% python3 -q
>>> import numpy as np
>>> from numpy import linalg as LA
>>> np.set_printoptions(precision=3, suppress=True, linewidth=140, floatmode="fixed")
>>> M = np.array([[1, 0, 0, 1, 1, 2, 0, 1, 0],
...     [0, 2, 0, 2, 1, 2, 2, 0, 1],
...     [2, 1, 0, 1, 0, 1, 2, 1, 1],
...     [2, 0, 2, 1, 2, 1, 0, 1, 2],
...     [1, 1, 2, 1, 2, 1, 0, 2, 0],
...     [2, 1, 2, 1, 2, 0, 0, 0, 2],
...     [2, 2, 1, 2, 0, 0, 1, 2, 1],
...     [0, 1, 2, 1, 0, 1, 2, 0, 1],
...     [1, 2, 1, 1, 0, 1, 1, 1, 1],
...     [2, 0, 0, 1, 0, 1, 0, 2, 0],
...     [1, 1, 1, 2, 1, 1, 1, 2, 2],
...     [0, 1, 2, 1, 1, 0, 0, 0, 1],
...     [0, 2, 0, 1, 0, 1, 0, 1, 1]])
>>> M[12] = M[9]
>>> M
array([[1, 0, 0, 1, 1, 2, 0, 1, 0],
       [0, 2, 0, 2, 1, 2, 2, 0, 1],
       [2, 1, 0, 1, 0, 1, 2, 1, 1],
       [2, 0, 2, 1, 2, 1, 0, 1, 2],
       [1, 1, 2, 1, 2, 1, 0, 2, 0],
       [2, 1, 2, 1, 2, 0, 0, 0, 2],
       [2, 2, 1, 2, 0, 0, 1, 2, 1],
       [0, 1, 2, 1, 0, 1, 2, 0, 1],
       [1, 2, 1, 1, 0, 1, 1, 1, 1],
       [2, 0, 0, 1, 0, 1, 0, 2, 0],
       [1, 1, 1, 2, 1, 1, 1, 2, 2],
       [0, 1, 2, 1, 1, 0, 0, 0, 1],
       [2, 0, 0, 1, 0, 1, 0, 2, 0]])
>>> out = np.c_[M[:, :1] @ np.array([[2]]), np.array([-1, 7, 9, 4, 2, -5, -6, 2, -1, -4, -9, 9, 2])]
>>> out
array([[ 2, -1],
       [ 0,  7],
       [ 4,  9],
       [ 4,  4],
       [ 2,  2],
       [ 4, -5],
       [ 4, -6],
       [ 0,  2],
       [ 2, -1],
       [ 4, -4],
       [ 2, -9],
       [ 0,  9],
       [ 4,  2]])
>>> np.round(LA.norm(out - M @ LA.lstsq(M, out)[0], axis=0), 3) + 0
array([ 0.000, 15.359])
>>> T = np.stack([M, -3 * M, M[::-1]])
>>> T.shape
(3, 13, 9)
>>> (T @ M.T).shape
(3, 13, 13)
>>> LA.norm(T, axis=(1, 2))
array([13.416, 40.249, 13.416])
>>> P = M @ LA.solve(M.T @ M, M.T)
>>> print(LA.matrix_rank(np.eye(13) - P))
4
>>> np.diag(P)
array([0.525, 0.829, 0.720, 0.563, 0.994, 0.700, 0.701, 0.900, 0.999, 0.362, 0.883, 0.462, 0.362])
>>> x0 = np.array([-2, 0, -1, -3, -3, 0, 0, -3, -1])
>>> (M @ x0).argmax()
np.int64(7)
>>> LA.norm(M @ x0) <= LA.norm(M, 2) * LA.norm(x0) + 1e-9
np.True_
>>> print(M * x0)
[[-2  0  0 -3 -3  0  0 -3  0]
 [ 0  0  0 -6 -3  0  0  0 -1]
 [-4  0  0 -3  0  0  0 -3 -1]
 [-4  0 -2 -3 -6  0  0 -3 -2]
 [-2  0 -2 -3 -6  0  0 -6  0]
 [-4  0 -2 -3 -6  0  0  0 -2]
 [-4  0 -1 -6  0  0  0 -6 -1]
 [ 0  0 -2 -3  0  0  0  0 -1]
 [-2  0 -1 -3  0  0  0 -3 -1]
 [-4  0  0 -3  0  0  0 -6  0]
 [-2  0 -1 -6 -3  0  0 -6 -2]
 [ 0  0 -2 -3 -3  0  0  0 -1]
 [-4  0  0 -3  0  0  0 -6  0]]
